$ ipython --no-banner

In [1]: import numpy as np

In [2]: import numpy.linalg as la

In [3]: np.set_printoptions(precision=4, suppress=True, linewidth=160, floatmode="fixed")

In [4]: def rnd(a):
   ...:     return np.round(a, 4) + 0
   ...: 

In [5]: J = np.loadtxt("a.csv", delimiter=",")

In [6]: print(J)
[[ 1.0000  0.0000  0.0000  0.0000  0.0000  0.0000  0.0000]
 [ 0.0000  0.0000  0.0000  0.0000 -1.0000  0.0000  0.0000]
 [ 0.0000  0.0000  1.0000  0.0000  0.0000  0.0000  0.0000]
 [ 0.0000  0.0000  0.0000  1.0000  0.0000  0.0000  0.0000]
 [ 0.0000  1.0000  0.0000  0.0000  0.0000  0.0000  0.0000]
 [ 0.0000  0.0000  0.0000  0.0000  0.0000  1.0000  0.0000]
 [ 0.0000  0.0000  0.0000  0.0000  0.0000  0.0000  1.0000]]

In [7]: r0 = np.array([2, 1, 4, 4, 1, 2, 1])

In [8]: Y = J + np.outer(r0, np.eye(7)[6])

In [9]: print(Y)
[[ 1.0000  0.0000  0.0000  0.0000  0.0000  0.0000  2.0000]
 [ 0.0000  0.0000  0.0000  0.0000 -1.0000  0.0000  1.0000]
 [ 0.0000  0.0000  1.0000  0.0000  0.0000  0.0000  4.0000]
 [ 0.0000  0.0000  0.0000  1.0000  0.0000  0.0000  4.0000]
 [ 0.0000  1.0000  0.0000  0.0000  0.0000  0.0000  1.0000]
 [ 0.0000  0.0000  0.0000  0.0000  0.0000  1.0000  2.0000]
 [ 0.0000  0.0000  0.0000  0.0000  0.0000  0.0000  2.0000]]

In [10]: print(la.matrix_rank(Y - J))
1

In [11]: print(rnd(la.norm(J, "nuc")))
7.0

In [12]: print(la.norm(J, axis=1).argmax())
0

In [13]: print(rnd(la.norm(J, 2)))
1.0

In [14]: print(rnd(la.norm(J, 1)), rnd(la.norm(J, np.inf)))
1.0 1.0

In [15]: print(rnd(la.norm(J, axis=0)))
[1.0000 1.0000 1.0000 1.0000 1.0000 1.0000 1.0000]

In [16]: print(J[:, 3] @ J[:, 1])
0.0

In [17]: print(np.allclose(J, J.T))
False

In [18]: print(rnd(la.det(J)))
1.0

In [19]: print(np.trace(J))
5.0

In [20]: Q, R = la.qr(J)

In [21]: print(Q @ R)
[[ 1.0000  0.0000  0.0000  0.0000  0.0000  0.0000  0.0000]
 [ 0.0000  0.0000  0.0000  0.0000 -1.0000  0.0000  0.0000]
 [ 0.0000  0.0000  1.0000  0.0000  0.0000  0.0000  0.0000]
 [ 0.0000  0.0000  0.0000  1.0000  0.0000  0.0000  0.0000]
 [ 0.0000  1.0000  0.0000  0.0000  0.0000  0.0000  0.0000]
 [ 0.0000  0.0000  0.0000  0.0000  0.0000  1.0000  0.0000]
 [ 0.0000  0.0000  0.0000  0.0000  0.0000  0.0000  1.0000]]

In [22]: print(np.trace(Q @ Q.T))
7.0

In [23]: print(Q)
[[ 1.0000  0.0000  0.0000  0.0000  0.0000  0.0000  0.0000]
 [-0.0000  0.0000  0.0000  0.0000 -1.0000  0.0000  0.0000]
 [-0.0000 -0.0000  1.0000  0.0000  0.0000  0.0000  0.0000]
 [-0.0000 -0.0000 -0.0000  1.0000  0.0000  0.0000  0.0000]
 [-0.0000 -1.0000 -0.0000 -0.0000  0.0000  0.0000  0.0000]
 [-0.0000 -0.0000 -0.0000 -0.0000 -0.0000  1.0000  0.0000]
 [-0.0000 -0.0000 -0.0000 -0.0000 -0.0000 -0.0000  1.0000]]

In [24]: print(np.allclose(R.T @ R, J.T @ J))
True

In [25]: print(Q.T @ Q)
[[1.0000 0.0000 0.0000 0.0000 0.0000 0.0000 0.0000]
 [0.0000 1.0000 0.0000 0.0000 0.0000 0.0000 0.0000]
 [0.0000 0.0000 1.0000 0.0000 0.0000 0.0000 0.0000]
 [0.0000 0.0000 0.0000 1.0000 0.0000 0.0000 0.0000]
 [0.0000 0.0000 0.0000 0.0000 1.0000 0.0000 0.0000]
 [0.0000 0.0000 0.0000 0.0000 0.0000 1.0000 0.0000]
 [0.0000 0.0000 0.0000 0.0000 0.0000 0.0000 1.0000]]

In [26]: print(R)
[[ 1.0000  0.0000  0.0000  0.0000  0.0000  0.0000  0.0000]
 [ 0.0000 -1.0000  0.0000  0.0000  0.0000  0.0000  0.0000]
 [ 0.0000  0.0000  1.0000  0.0000  0.0000  0.0000  0.0000]
 [ 0.0000  0.0000  0.0000  1.0000  0.0000  0.0000  0.0000]
 [ 0.0000  0.0000  0.0000  0.0000  1.0000  0.0000  0.0000]
 [ 0.0000  0.0000  0.0000  0.0000  0.0000  1.0000  0.0000]
 [ 0.0000  0.0000  0.0000  0.0000  0.0000  0.0000  1.0000]]

In [27]: print(Q.shape, R.shape)
(7, 7) (7, 7)

In [28]: Q, _ = la.qr(np.array([[0.3, 1.2, -1.3],
    ...:     [-0.4, 0.1, -0.7],
    ...:     [1.3, -2.1, -0.2],
    ...:     [1.1, -1.2, 1.1],
    ...:     [1.3, -0.7, -2.3],
    ...:     [-0.4, 0.2, 1.3]]))

In [29]: data = Q @ Q.T

In [30]: print(rnd(data))
[[ 0.6811 -0.1967 -0.3198  0.0612  0.2619 -0.0624]
 [-0.1967  0.2856  0.0323 -0.3761  0.0703 -0.1338]
 [-0.3198  0.0323  0.5818  0.2436  0.2625 -0.1085]
 [ 0.0612 -0.3761  0.2436  0.6434 -0.0236  0.1562]
 [ 0.2619  0.0703  0.2625 -0.0236  0.6258 -0.3020]
 [-0.0624 -0.1338 -0.1085  0.1562 -0.3020  0.1824]]

In [31]: vec = np.array([0, 0, 2, 1, 1, 2])

In [32]: print(rnd(np.eye(6) - data))
[[ 0.3189  0.1967  0.3198 -0.0612 -0.2619  0.0624]
 [ 0.1967  0.7144 -0.0323  0.3761 -0.0703  0.1338]
 [ 0.3198 -0.0323  0.4182 -0.2436 -0.2625  0.1085]
 [-0.0612  0.3761 -0.2436  0.3566  0.0236 -0.1562]
 [-0.2619 -0.0703 -0.2625  0.0236  0.3742  0.3020]
 [ 0.0624  0.1338  0.1085 -0.1562  0.3020  0.8176]]

In [33]: print(rnd(data @ vec))
[-0.4414 -0.5088  1.4526  1.4192  0.5232  0.0021]

In [34]: print(rnd(data @ data @ vec))
[-0.4414 -0.5088  1.4526  1.4192  0.5232  0.0021]
